>>> import numpy as np
>>> np.set_printoptions(precision=3, suppress=True, linewidth=140, sign=" ")
>>> m1 = np.loadtxt("dump.csv", delimiter=",")
>>> m1
array([[-0.617, -0.121,  0.422],
       [-0.363, -0.037,  0.397],
       [ 0.073, -0.485,  0.039],
       [-0.4  ,  0.363, -0.435],
       [-0.145, -0.707, -0.293],
       [ 0.073, -0.118,  0.374],
       [-0.291,  0.264,  0.119],
       [ 0.436,  0.181,  0.322],
       [-0.145,  0.027, -0.361]])
>>> # orthonormal columns
>>> t3 = np.stack([m1, 4 * m1, m1[::-1]])
>>> np.linalg.matrix_rank(t3)
array([ 3,  3,  3])
>>> (t3 @ m1.T).shape
(3, 9, 9)
>>> W0 = np.load("layer17.npy")
>>> W0
array([[ 0,  0,  0,  0,  0,  0,  0,  0,  0,  0,  3],
       [ 3,  0,  0,  0,  0,  0,  0,  0,  0,  0,  0],
       [ 0,  0,  0,  0,  0,  3,  0,  0,  0,  0,  0],
       [ 0,  0,  0,  0,  0,  0,  0,  0,  1,  0,  0],
       [ 0,  0,  0,  0,  3,  0,  0,  0,  0,  0,  0],
       [ 0,  0,  0,  0,  0,  0,  0,  2,  0,  0,  0],
       [ 0,  0,  0,  0,  0,  0,  1,  0,  0,  0,  0],
       [ 0,  0,  0,  0,  0,  0,  0,  0,  0,  0,  0],
       [ 0,  0,  3,  0,  0,  0,  0,  0,  0,  0,  0],
       [ 0,  0,  0,  0,  0,  0,  0,  0,  0,  0,  0],
       [ 0,  2,  0,  0,  0,  0,  0,  0,  0,  0,  0]])
>>> W0[:, 10] @ W0[:, 8]
np.int64(0)
>>> np.linalg.svd(W0, compute_uv=False)
array([ 3.,  3.,  3.,  3.,  3.,  2.,  2.,  1.,  1.,  0.,  0.])
>>> q, V = np.linalg.qr(m1[:, :1])[0], np.linalg.qr(m1[:, 1:])[0]
>>> s = np.linalg.svd(q.T @ V, compute_uv=False)
>>> (s > 0.9).sum()
np.int64(0)
>>> round(float(np.linalg.norm(q @ q.T - V @ V.T, 2)), 3)
1.0
>>> np.allclose(W0[:-1].T @ np.linalg.lstsq(W0[:-1].T, W0[-1])[0], W0[-1])
False
>>> np.unique(W0.round(6), axis=0).shape
(10, 11)
>>> np.linalg.lstsq(W0[:-1].T, W0[-1])[2]
np.int32(8)
>>> rng = np.random.default_rng(55)
>>> lab = rng.permutation(11)
>>> lab
array([  2,   1,   7,   4,   8,   0,   3,   6,   9,   5,  10])
>>> B = W0[lab][:, lab]
>>> np.allclose(B, W0)
False
>>> np.diag(B)
array([ 0,  0,  0,  3,  0,  0,  0,  1,  0,  0,  0])
>>> np.trace(B)
np.int64(4)
>>> np.sort(np.abs(np.linalg.eigvals(B)))
array([ 0.   ,  0.   ,  0.   ,  0.   ,  0.   ,  0.   ,  1.   ,  2.621,  2.621,  2.621,  3.   ])
>>> arr = np.array([[0, 1, 2, 3, 0, 2, 3],
...     [0, 2, 3, 3, 1, 1, 2],
...     [0, 0, 3, 1, 2, 2, 0],
...     [0, 0, 3, 0, 2, 0, 1],
...     [2, 2, 2, 3, 0, 1, 3],
...     [0, 0, 0, 0, 2, 3, 1]])
>>> arr
array([[ 0,  1,  2,  3,  0,  2,  3],
       [ 0,  2,  3,  3,  1,  1,  2],
       [ 0,  0,  3,  1,  2,  2,  0],
       [ 0,  0,  3,  0,  2,  0,  1],
       [ 2,  2,  2,  3,  0,  1,  3],
       [ 0,  0,  0,  0,  2,  3,  1]])
>>> t3 = np.stack([arr, -2 * arr, arr[::-1]])
>>> print(t3.sum(axis=0))
[[ 0 -1 -2 -3  2  1 -2]
 [ 2  0 -1  0 -1  0  1]
 [ 0  0  0 -1  0 -2  1]
 [ 0  0  0  1  0  2 -1]
 [-2  0  1  0  1  0 -1]
 [ 0  1  2  3 -2 -1  2]]
>>> print(np.einsum("bij,cij->bc", t3, t3))
[[ 132 -264   96]
 [-264  528 -192]
 [  96 -192  132]]
>>> B = arr + rng.integers(-2, 3, (6, 1)) @ rng.integers(-2, 3, (1, 7))
>>> B
array([[ 0,  1,  2,  3,  0,  2,  3],
       [ 1,  2,  2,  2,  0,  2,  0],
       [-2,  0,  5,  3,  4,  0,  4],
       [ 2,  0,  1, -2,  0,  2, -3],
       [ 3,  2,  1,  2, -1,  2,  1],
       [-2,  0,  2,  2,  4,  1,  5]])
>>> print(np.abs(B - arr).sum(axis=1))
[  0   7  14  14   7  14]
>>> print(np.linalg.matrix_rank(B - arr, tol=1e-8))
1
>>> np.round(np.linalg.svd(B - arr, compute_uv=False), 3) + 0
array([ 11.225,   0.   ,   0.   ,   0.   ,   0.   ,   0.   ])
>>> B - arr
array([[ 0,  0,  0,  0,  0,  0,  0],
       [ 1,  0, -1, -1, -1,  1, -2],
       [-2,  0,  2,  2,  2, -2,  4],
       [ 2,  0, -2, -2, -2,  2, -4],
       [ 1,  0, -1, -1, -1,  1, -2],
       [-2,  0,  2,  2,  2, -2,  4]])
>>> Z = np.array([[3, -1, 3], [2, -2, 2], [2, -3, -1]])
>>> E = np.repeat(Z, 19 // 3, axis=0)
>>> E = E + 0.1 * rng.normal(size=E.shape)
>>> E
array([[ 2.958, -0.953,  2.856],
       [ 3.111, -0.996,  2.871],
       [ 3.113, -0.932,  2.967],
       [ 2.937, -0.962,  2.842],
       [ 2.884, -0.871,  3.036],
       [ 3.127, -0.976,  3.174],
       [ 1.901, -1.872,  2.104],
       [ 2.127, -1.827,  1.977],
       [ 2.017, -1.784,  2.144],
       [ 2.115, -2.127,  2.209],
       [ 2.066, -1.892,  1.841],
       [ 2.047, -2.22 ,  2.093],
       [ 2.016, -2.962, -1.086],
       [ 2.045, -3.002, -1.16 ],
       [ 2.041, -3.01 , -1.138],
       [ 2.113, -3.128, -1.067],
       [ 1.818, -3.164, -0.946],
       [ 2.252, -3.052, -1.016]])
>>> Ac = E - E.mean(axis=0)
>>> V = np.linalg.svd(Ac)[2][:2]
>>> B = Ac - Ac @ V.T @ V
>>> B.std(axis=0)
array([ 0.064,  0.089,  0.031])
>>> round(float(np.linalg.norm(B) / np.linalg.norm(Ac)), 3)
0.057
>>> np.round(np.cov(Ac @ V.T, rowvar=False), 3) + 0
array([[ 4.012,  0.   ],
       [ 0.   ,  0.169]])
>>> (Ac @ V.T).std(axis=0)
array([ 1.947,  0.4  ])
>>> Ac = (E - E.mean(axis=0)) / E.std(axis=0)
>>> np.argwhere(np.abs(Ac) > 2)
array([], shape=(0, 2), dtype=int64)
>>> Ac.std(axis=0)
array([ 1.,  1.,  1.])
>>> b = np.linalg.lstsq(np.delete(Ac, 2, axis=1), Ac[:, 2])[0]
>>> np.abs(b).argmax()
np.int64(1)
>>> q, Rm = np.linalg.qr(E)
>>> q.shape, Rm.shape
((18, 3), (3, 3))
>>> Rm
array([[-10.258,   7.671,  -6.414],
       [  0.   ,  -5.057,  -5.482],
       [  0.   ,   0.   ,   3.722]])
>>> q @ Rm
array([[ 2.958, -0.953,  2.856],
       [ 3.111, -0.996,  2.871],
       [ 3.113, -0.932,  2.967],
       [ 2.937, -0.962,  2.842],
       [ 2.884, -0.871,  3.036],
       [ 3.127, -0.976,  3.174],
       [ 1.901, -1.872,  2.104],
       [ 2.127, -1.827,  1.977],
       [ 2.017, -1.784,  2.144],
       [ 2.115, -2.127,  2.209],
       [ 2.066, -1.892,  1.841],
       [ 2.047, -2.22 ,  2.093],
       [ 2.016, -2.962, -1.086],
       [ 2.045, -3.002, -1.16 ],
       [ 2.041, -3.01 , -1.138],
       [ 2.113, -3.128, -1.067],
       [ 1.818, -3.164, -0.946],
       [ 2.252, -3.052, -1.016]])
>>> print(round(np.trace(q @ q.T), 3))
3.0
>>> J = np.array([[5, 3, 0, 1, 0, 4, 4, 5, 1, 0, 4],
...     [1, 5, 2, 0, 1, 5, 3, 3, 2, 4, 1],
...     [2, 5, 0, 5, 0, 4, 2, 4, 3, 5, 3]])
>>> J[0] = J[1]
>>> J
array([[ 1,  5,  2,  0,  1,  5,  3,  3,  2,  4,  1],
       [ 1,  5,  2,  0,  1,  5,  3,  3,  2,  4,  1],
       [ 2,  5,  0,  5,  0,  4,  2,  4,  3,  5,  3]])
>>> # row 1 repeats row 0
>>> print(np.round(np.linalg.norm(J, 2) / np.linalg.norm(J), 3))
0.96
>>> [round(float(x), 3) for x in np.linalg.svd(J, compute_uv=False)[:3]]
[17.247, 5.054, 0.0]
